% python3 -q
>>> import numpy as np
>>> from numpy import linalg as LA
>>> np.set_printoptions(precision=2, suppress=True, linewidth=140)
>>> tidy = lambda a: np.round(a, 2) + 0
>>> J = np.array([[0, 0, 3, 0, 0, 0],
...     [0, 0, 3, 0, 0, 0],
...     [0, 0, 0, 3, 0, -2],
...     [0, 0, 0, 0, 0, 0],
...     [3, 1, 0, 0, 0, 0],
...     [0, 0, -2, 0, 0, 0],
...     [-1, 0, 0, -1, 0, 3],
...     [0, 0, 0, 0, 0, 0],
...     [0, 0, 0, 0, 0, 0],
...     [0, 0, 0, 0, 3, 0]])
>>> # row 1 repeats row 0
>>> tidy(LA.norm(J, 2) / LA.norm(J))
np.float64(0.58)
>>> LA.cond(J) > 100
np.True_
>>> [round(float(x), 2) for x in LA.svd(J, compute_uv=False)[:3]]
[4.69, 4.63, 3.21]
>>> left, sig, Vh = LA.svd(J)
>>> tidy(sig)
array([4.69, 4.63, 3.21, 3.  , 1.51, 0.  ])
>>> M2 = left[:, :5] @ np.diag(sig[:5]) @ Vh[:5]
>>> tidy(np.abs(J - M2).max())
np.float64(0.0)
>>> LA.matrix_rank(J, rtol=0.05)
np.int64(5)
>>> E = np.load("out6.npy")
>>> E
array([[  4,   0,   0,   2,   3,  10,   7],
       [  0,  12,   1,   1,  -5,  -4,  15],
       [  0,   1,  -8,   2,  -1,  -2,  15],
       [  2,   1,   2,   2,   6,   6, -12],
       [  3,  -5,  -1,   6,  -8,  -5,   1],
       [ 10,  -4,  -2,   6,  -5, -10,   6],
       [  7,  15,  15, -12,   1,   6,  -2]])
>>> rng = np.random.default_rng(761)
>>> idx = rng.permutation(7)
>>> idx
array([5, 6, 0, 2, 4, 1, 3])
>>> M2 = E[idx][:, idx]
>>> np.diag(M2)
array([-10,  -2,   4,  -8,  -8,  12,   2])
>>> tidy(np.sort(np.abs(LA.eigvals(M2))))
array([ 1.7 ,  6.05,  6.62, 12.69, 16.73, 27.11, 31.95])
>>> u = np.array([4, 5, 0, 2, 4, 0, 4])
>>> M2 = E + np.outer(u, np.eye(7)[0])
>>> M2
array([[  8.,   0.,   0.,   2.,   3.,  10.,   7.],
       [  5.,  12.,   1.,   1.,  -5.,  -4.,  15.],
       [  0.,   1.,  -8.,   2.,  -1.,  -2.,  15.],
       [  4.,   1.,   2.,   2.,   6.,   6., -12.],
       [  7.,  -5.,  -1.,   6.,  -8.,  -5.,   1.],
       [ 10.,  -4.,  -2.,   6.,  -5., -10.,   6.],
       [ 11.,  15.,  15., -12.,   1.,   6.,  -2.]])
>>> tidy(LA.det(M2) / LA.det(E)), tidy(1 + LA.solve(E, u)[0])
(np.float64(1.21), np.float64(1.21))
>>> LA.matrix_rank(M2 - E)
np.int64(1)
>>> M2 = E[0, 0] * E[1:] - np.outer(E[1:, 0], E[0])
>>> M2
array([[   0,   48,    4,    4,  -20,  -16,   60],
       [   0,    4,  -32,    8,   -4,   -8,   60],
       [   0,    4,    8,    4,   18,    4,  -62],
       [   0,  -20,   -4,   18,  -41,  -50,  -17],
       [   0,  -16,   -8,    4,  -50, -140,  -46],
       [   0,   60,   60,  -62,  -17,  -46,  -57]])
>>> np.flatnonzero(~M2.round(6).any(axis=1))
array([], dtype=int64)
>>> x0 = np.array([3, 1, 1, 2, 2, 2, 0])
>>> M2 @ (2 * x0)
array([ -24,  -72,  128, -340, -792, -260])
>>> M2 @ x0
array([ -12,  -36,   64, -170, -396, -130])
>>> M2 @ np.ones(7)
array([  80.,   28.,  -24., -114., -256.,  -62.])
>>> (M2 * x0).sum(axis=1)
array([ -12,  -36,   64, -170, -396, -130])
>>> (M2 @ x0).argmax()
np.int64(2)
>>> np.einsum("ij,j->i", M2, x0)
array([ -12,  -36,   64, -170, -396, -130])
>>> vals, V = LA.eigh(E)
>>> x0 = np.array([3, 2, 1, 2, 3, 1, 3])
>>> tidy(LA.eigvalsh(E[1:, 1:]))
array([-31.94, -12.31,  -3.92,   0.88,   6.71,  26.58])
>>> np.abs(E).sum(axis=1).max(), tidy(np.abs(vals).max())
(np.int64(58), np.float64(31.95))
>>> tidy(x0 @ E @ x0 / (x0 @ x0)), tidy(vals[0]), tidy(vals[-1])
(np.float64(11.57), np.float64(-31.95), np.float64(27.11))
